% python3 -q
>>> import numpy as np
>>> import numpy.linalg as la
>>> np.set_printoptions(suppress=True, linewidth=120)
>>> A = np.load("out5.npy")
>>> A
array([[2, 3, 5, 3, 1],
       [2, 0, 3, 2, 1]])
>>> G = A.T @ A
>>> la.matrix_rank(G)
np.int64(2)
>>> np.allclose(G, G.T)
True
>>> (A @ A.T).shape
(2, 2)
>>> np.trace(G), (A ** 2).sum()
(np.int64(66), np.int64(66))
>>> th = np.radians(99)
>>> R = np.eye(5)
>>> R[4, 4] = R[3, 3] = np.cos(th)
>>> R[4, 3], R[3, 4] = -np.sin(th), np.sin(th)
>>> R.round(2)
array([[ 1.  ,  0.  ,  0.  ,  0.  ,  0.  ],
       [ 0.  ,  1.  ,  0.  ,  0.  ,  0.  ],
       [ 0.  ,  0.  ,  1.  ,  0.  ,  0.  ],
       [ 0.  ,  0.  ,  0.  , -0.16,  0.99],
       [ 0.  ,  0.  ,  0.  , -0.99, -0.16]])
>>> Y = A @ R.T
>>> np.round(la.svd(A, compute_uv=False), 2), np.round(la.svd(Y, compute_uv=False), 2)
(array([7.94, 1.73]), array([7.94, 1.73]))
>>> np.round(np.abs(Y - A).max(axis=0), 2)
array([0.  , 0.  , 0.  , 2.48, 4.12])
>>> Y = A[0, 0] * A[1:] - np.outer(A[1:, 0], A[0])
>>> Y
array([[ 0, -6, -4, -2,  0]])
>>> A[:, 0] / A[0, 0]
array([1., 1.])
>>> Y = np.array([[0, 0], [0, 0], [2, 0], [0, 1], [1, 0]])
>>> np.einsum("ik,kj->ij", A, Y)
array([[11,  3],
       [ 7,  2]])
>>> np.vstack([A, Y.T]).shape
(4, 5)
>>> np.einsum("ik,kj->ji", A, Y)
array([[11,  7],
       [ 3,  2]])
>>> A @ Y
array([[11,  3],
       [ 7,  2]])
>>> np.einsum("ij->j", A)
array([4, 3, 8, 5, 2])
>>> vec = np.array([6, 7, 3, 1, 2])
>>> a = np.maximum(A @ vec, 0)
>>> a
array([53, 25])
>>> np.tanh(A @ vec)
array([1., 1.])
>>> np.maximum(A @ vec, 0) - np.maximum(-A @ vec, 0)
array([53, 25])
>>> np.flatnonzero(a > 1e-9)
array([0, 1])
>>> A.T @ a
array([156, 159, 340, 209,  78])
>>> data = np.load("arr.npy")
>>> data
array([[-0.85,  0.53,  0.37,  0.45, -0.58, -0.35],
       [ 0.89, -0.4 ,  0.31,  0.43,  0.79,  0.85],
       [ 0.2 , -0.24, -0.48, -0.59, -0.08, -0.41],
       [ 0.54, -0.35, -0.43, -0.53,  0.21, -0.12],
       [-0.2 ,  0.17,  0.29,  0.37, -0.01,  0.2 ],
       [ 0.8 ,  0.08,  0.91,  0.97,  0.88,  0.98],
       [-0.93,  0.62,  0.32,  0.37, -0.74, -0.6 ],
       [ 0.24, -0.02,  0.23,  0.3 ,  0.25,  0.39],
       [ 0.6 , -0.51, -0.74, -0.84,  0.08, -0.52],
       [ 0.96, -0.62, -0.01,  0.04,  0.86,  0.84],
       [-0.8 , -0.01, -0.87, -0.94, -0.85, -0.97],
       [ 0.42,  0.02,  0.53,  0.66,  0.49,  0.73],
       [ 0.1 ,  0.16,  0.55,  0.68,  0.31,  0.63],
       [-0.74,  0.57,  0.73,  0.83, -0.24,  0.39],
       [ 0.69, -0.67, -0.91, -0.97, -0.07, -0.82],
       [-0.89,  0.72,  0.84,  0.92, -0.41,  0.41],
       [-0.34,  0.14,  0.03,  0.03, -0.22, -0.19],
       [-0.76,  0.56,  0.69,  0.79, -0.31,  0.27],
       [ 0.78, -0.21,  0.52,  0.65,  0.73,  0.86],
       [-0.15, -0.03, -0.26, -0.35, -0.21, -0.37],
       [-0.94,  0.21, -0.88, -0.95, -0.94, -0.99],
       [ 0.  ,  0.27,  0.71,  0.82,  0.35,  0.74],
       [ 0.96, -0.66, -0.14, -0.13,  0.85,  0.81],
       [ 0.54,  0.25,  0.91,  0.97,  0.77,  0.97],
       [ 0.86, -0.41,  0.14,  0.22,  0.73,  0.75],
       [-0.8 ,  0.39,  0.  , -0.03, -0.62, -0.6 ],
       [ 0.78, -0.6 , -0.75, -0.85,  0.29, -0.37],
       [-0.74, -0.19, -0.94, -0.98, -0.87, -0.99],
       [ 0.05, -0.06, -0.13, -0.17, -0.02, -0.11],
       [-0.57, -0.13, -0.82, -0.92, -0.72, -0.93]])
>>> Xs = data - data.mean(axis=0)
>>> evecs = la.svd(Xs)[2][:2]
>>> Y = Xs - Xs @ evecs.T @ evecs
>>> np.round(np.diag(evecs.T @ evecs), 2)
array([0.5 , 0.2 , 0.31, 0.4 , 0.28, 0.31])
>>> la.norm(Y, axis=1).round(6).argmax()
np.int64(14)
>>> np.round(Y.std(axis=0), 2)
array([0.08, 0.06, 0.05, 0.05, 0.03, 0.11])
>>> Xs = (data - data.mean(axis=0)) / data.std(axis=0)
>>> np.round(Xs.std(axis=0), 2)
array([1., 1., 1., 1., 1., 1.])
>>> coef = la.lstsq(np.delete(Xs, 3, axis=1), Xs[:, 3])[0]
>>> coef.round(2)
array([ 0.06, -0.14,  1.07, -0.28,  0.15])
>>> rng = np.random.default_rng(54)
>>> lab = rng.integers(0, 2, 7)
>>> K = np.triu((lab[:, None] == lab) & (rng.random((7, 7)) < 0.8), 1).astype(int)
>>> K += K.T
>>> K
array([[0, 1, 1, 0, 0, 0, 0],
       [1, 0, 1, 0, 0, 0, 0],
       [1, 1, 0, 0, 0, 1, 0],
       [0, 0, 0, 0, 1, 0, 1],
       [0, 0, 0, 1, 0, 0, 0],
       [0, 0, 1, 0, 0, 0, 0],
       [0, 0, 0, 1, 0, 0, 0]])
>>> W1 = np.array([[2, 0, -3, -2],
...     [2, -1, 3, -1],
...     [-3, -1, 1, 3],
...     [-1, 2, 2, 3],
...     [1, 0, 0, 3]])
>>> coef = np.array([1, 1, 2, 0])
>>> act = np.maximum(A @ W1 + coef, 0)
>>> (act > 0).mean(axis=0)
array([0. , 0.5, 1. , 1. ])
>>> act
array([[ 0,  0, 16, 20],
       [ 0,  2,  3, 14]])
>>> cent = np.array([[0, 1], [3, 0], [2, 0], [2, 2]])
>>> W1 @ cent
array([[-10,  -2],
       [  1,   0],
       [  5,   3],
       [ 16,   5],
       [  6,   7]])
